$ python3 -q
>>> import numpy as np
>>> import numpy.linalg as la
>>> np.set_printoptions(precision=1, suppress=True, linewidth=120)
>>> mat = np.load("test1.npy")
>>> mat
array([[3., 1., 0., 0., 0., 0., 0., 0., 0., 0.],
       [0., 3., 1., 0., 0., 0., 0., 0., 0., 0.],
       [0., 0., 3., 1., 0., 0., 0., 0., 0., 0.],
       [0., 0., 0., 3., 1., 0., 0., 0., 0., 0.],
       [0., 0., 0., 0., 3., 1., 0., 0., 0., 0.],
       [0., 0., 0., 0., 0., 3., 1., 0., 0., 0.],
       [0., 0., 0., 0., 0., 0., 3., 1., 0., 0.],
       [0., 0., 0., 0., 0., 0., 0., 3., 1., 0.],
       [0., 0., 0., 0., 0., 0., 0., 0., 3., 1.],
       [0., 0., 0., 0., 0., 0., 0., 0., 0., 3.]])
>>> u = np.array([-4, 4, 3, -1, -4, 0, 2, -2, 2, -1])
>>> A2 = mat + np.outer(u, np.eye(10)[1])
>>> la.matrix_rank(A2 - mat)
np.int64(1)
>>> A2
array([[ 3., -3.,  0.,  0.,  0.,  0.,  0.,  0.,  0.,  0.],
       [ 0.,  7.,  1.,  0.,  0.,  0.,  0.,  0.,  0.,  0.],
       [ 0.,  3.,  3.,  1.,  0.,  0.,  0.,  0.,  0.,  0.],
       [ 0., -1.,  0.,  3.,  1.,  0.,  0.,  0.,  0.,  0.],
       [ 0., -4.,  0.,  0.,  3.,  1.,  0.,  0.,  0.,  0.],
       [ 0.,  0.,  0.,  0.,  0.,  3.,  1.,  0.,  0.,  0.],
       [ 0.,  2.,  0.,  0.,  0.,  0.,  3.,  1.,  0.,  0.],
       [ 0., -2.,  0.,  0.,  0.,  0.,  0.,  3.,  1.,  0.],
       [ 0.,  2.,  0.,  0.,  0.,  0.,  0.,  0.,  3.,  1.],
       [ 0., -1.,  0.,  0.,  0.,  0.,  0.,  0.,  0.,  3.]])
>>> round(la.det(A2) / la.det(mat), 1), round(float(1 + la.solve(mat, u)[1]), 1)
(np.float64(2.0), 2.0)
>>> [int(la.matrix_rank(la.matrix_power(mat, p))) for p in range(1, 11)]
[10, 10, 10, 10, 10, 10, 10, 10, 10, 10]
>>> np.sort(la.eigvals(mat))
array([3., 3., 3., 3., 3., 3., 3., 3., 3., 3.])
>>> rng = np.random.default_rng(97)
>>> lab = rng.permutation(10)
>>> lab
array([3, 8, 6, 4, 5, 1, 7, 0, 9, 2])
>>> A2 = mat[lab][:, lab]
>>> print(np.sort(np.abs(la.eigvals(A2))))
[3. 3. 3. 3. 3. 3. 3. 3. 3. 3.]
>>> print(np.diag(A2))
[3. 3. 3. 3. 3. 3. 3. 3. 3. 3.]
>>> np.trace(A2)
np.float64(30.0)
>>> u = np.array([4, -2])
>>> np.array([np.convolve(row, u, "same") for row in mat])
array([[12., -2., -2.,  0.,  0.,  0.,  0.,  0.,  0.,  0.],
       [ 0., 12., -2., -2.,  0.,  0.,  0.,  0.,  0.,  0.],
       [ 0.,  0., 12., -2., -2.,  0.,  0.,  0.,  0.,  0.],
       [ 0.,  0.,  0., 12., -2., -2.,  0.,  0.,  0.,  0.],
       [ 0.,  0.,  0.,  0., 12., -2., -2.,  0.,  0.,  0.],
       [ 0.,  0.,  0.,  0.,  0., 12., -2., -2.,  0.,  0.],
       [ 0.,  0.,  0.,  0.,  0.,  0., 12., -2., -2.,  0.],
       [ 0.,  0.,  0.,  0.,  0.,  0.,  0., 12., -2., -2.],
       [ 0.,  0.,  0.,  0.,  0.,  0.,  0.,  0., 12., -2.],
       [ 0.,  0.,  0.,  0.,  0.,  0.,  0.,  0.,  0., 12.]])
>>> np.polyval(u, mat[1])
array([-2., 10.,  2., -2., -2., -2., -2., -2., -2., -2.])
>>> print(np.convolve(mat[1], u))
[ 0. 12. -2. -2.  0.  0.  0.  0.  0.  0.  0.]
>>> np.cross(mat[1, :3], mat[6, :3])
array([0., 0., 0.])
>>> A2 = np.array([[1, 1], [1, -1]])
>>> M = np.kron(A2, np.kron(A2, A2))[rng.permutation(8)][:5]
>>> M
array([[ 1, -1, -1,  1,  1, -1, -1,  1],
       [ 1, -1,  1, -1,  1, -1,  1, -1],
       [ 1,  1, -1, -1,  1,  1, -1, -1],
       [ 1,  1, -1, -1, -1, -1,  1,  1],
       [ 1,  1,  1,  1,  1,  1,  1,  1]])
>>> t = np.radians(30)
>>> r_ = np.eye(8)
>>> r_[5, 5] = r_[3, 3] = np.cos(t)
>>> r_[5, 3], r_[3, 5] = -np.sin(t), np.sin(t)
>>> print(r_)
[[ 1.   0.   0.   0.   0.   0.   0.   0. ]
 [ 0.   1.   0.   0.   0.   0.   0.   0. ]
 [ 0.   0.   1.   0.   0.   0.   0.   0. ]
 [ 0.   0.   0.   0.9  0.   0.5  0.   0. ]
 [ 0.   0.   0.   0.   1.   0.   0.   0. ]
 [ 0.   0.   0.  -0.5  0.   0.9  0.   0. ]
 [ 0.   0.   0.   0.   0.   0.   1.   0. ]
 [ 0.   0.   0.   0.   0.   0.   0.   1. ]]
>>> A2 = M @ r_.T
>>> np.allclose(la.norm(M, axis=1), la.norm(A2, axis=1))
True
>>> np.round(la.det(r_), 1), round(np.trace(r_), 1)
(np.float64(1.0), np.float64(7.7))
>>> def softmax(z):
...     e = np.exp(z - z.max(axis=-1, keepdims=True))
...     return e / e.sum(axis=-1, keepdims=True)
... 
>>> print(softmax(M).sum(axis=1))
[1. 1. 1. 1. 1.]
>>> softmax(10 * M[4])
array([0.1, 0.1, 0.1, 0.1, 0.1, 0.1, 0.1, 0.1])
>>> att = M @ M.T / np.sqrt(8)
>>> np.round(softmax(att), 1) + 0
array([[0.8, 0. , 0. , 0. , 0. ],
       [0. , 0.8, 0. , 0. , 0. ],
       [0. , 0. , 0.8, 0. , 0. ],
       [0. , 0. , 0. , 0.8, 0. ],
       [0. , 0. , 0. , 0. , 0.8]])
>>> softmax(att).round(6).argmax(axis=1)
array([0, 1, 2, 3, 4])
>>> softmax(att)[4] @ M
array([1. , 0.8, 0.7, 0.7, 0.9, 0.7, 0.8, 0.8])
>>> E = np.load("block16.npy")
>>> print(E.round(1) + 0)
[[-1.1 -2.5  1.1 -0.4  0.   0.  -0.6]
 [ 1.  -1.  -0.9  1.9 -0.6  1.3 -0.5]
 [ 0.4 -0.6 -0.8 -0.4 -2.2 -1.6  0.3]
 [ 0.1  0.9  0.9 -0.3 -1.   0.3 -2.5]
 [ 1.4  0.   2.1  1.1  0.  -0.9  0.5]
 [ 0.4 -0.4 -1.   0.4  1.6 -1.8 -1.4]
 [ 2.1 -0.7 -0.1 -1.9  0.4  0.7 -0.1]]
>>> np.allclose(mat @ mat.T, mat.T @ mat)
False
>>> (mat + mat.T) / 2
array([[3. , 0.5, 0. , 0. , 0. , 0. , 0. , 0. , 0. , 0. ],
       [0.5, 3. , 0.5, 0. , 0. , 0. , 0. , 0. , 0. , 0. ],
       [0. , 0.5, 3. , 0.5, 0. , 0. , 0. , 0. , 0. , 0. ],
       [0. , 0. , 0.5, 3. , 0.5, 0. , 0. , 0. , 0. , 0. ],
       [0. , 0. , 0. , 0.5, 3. , 0.5, 0. , 0. , 0. , 0. ],
       [0. , 0. , 0. , 0. , 0.5, 3. , 0.5, 0. , 0. , 0. ],
       [0. , 0. , 0. , 0. , 0. , 0.5, 3. , 0.5, 0. , 0. ],
       [0. , 0. , 0. , 0. , 0. , 0. , 0.5, 3. , 0.5, 0. ],
       [0. , 0. , 0. , 0. , 0. , 0. , 0. , 0.5, 3. , 0.5],
       [0. , 0. , 0. , 0. , 0. , 0. , 0. , 0. , 0.5, 3. ]])
>>> round(float(np.abs(la.eigvals(mat)).max()), 1)
3.0
>>> (mat - mat.T) / 2
array([[ 0. ,  0.5,  0. ,  0. ,  0. ,  0. ,  0. ,  0. ,  0. ,  0. ],
       [-0.5,  0. ,  0.5,  0. ,  0. ,  0. ,  0. ,  0. ,  0. ,  0. ],
       [ 0. , -0.5,  0. ,  0.5,  0. ,  0. ,  0. ,  0. ,  0. ,  0. ],
       [ 0. ,  0. , -0.5,  0. ,  0.5,  0. ,  0. ,  0. ,  0. ,  0. ],
       [ 0. ,  0. ,  0. , -0.5,  0. ,  0.5,  0. ,  0. ,  0. ,  0. ],
       [ 0. ,  0. ,  0. ,  0. , -0.5,  0. ,  0.5,  0. ,  0. ,  0. ],
       [ 0. ,  0. ,  0. ,  0. ,  0. , -0.5,  0. ,  0.5,  0. ,  0. ],
       [ 0. ,  0. ,  0. ,  0. ,  0. ,  0. , -0.5,  0. ,  0.5,  0. ],
       [ 0. ,  0. ,  0. ,  0. ,  0. ,  0. ,  0. , -0.5,  0. ,  0.5],
       [ 0. ,  0. ,  0. ,  0. ,  0. ,  0. ,  0. ,  0. , -0.5,  0. ]])
>>> mat @ mat
array([[9., 6., 1., 0., 0., 0., 0., 0., 0., 0.],
       [0., 9., 6., 1., 0., 0., 0., 0., 0., 0.],
       [0., 0., 9., 6., 1., 0., 0., 0., 0., 0.],
       [0., 0., 0., 9., 6., 1., 0., 0., 0., 0.],
       [0., 0., 0., 0., 9., 6., 1., 0., 0., 0.],
       [0., 0., 0., 0., 0., 9., 6., 1., 0., 0.],
       [0., 0., 0., 0., 0., 0., 9., 6., 1., 0.],
       [0., 0., 0., 0., 0., 0., 0., 9., 6., 1.],
       [0., 0., 0., 0., 0., 0., 0., 0., 9., 6.],
       [0., 0., 0., 0., 0., 0., 0., 0., 0., 9.]])
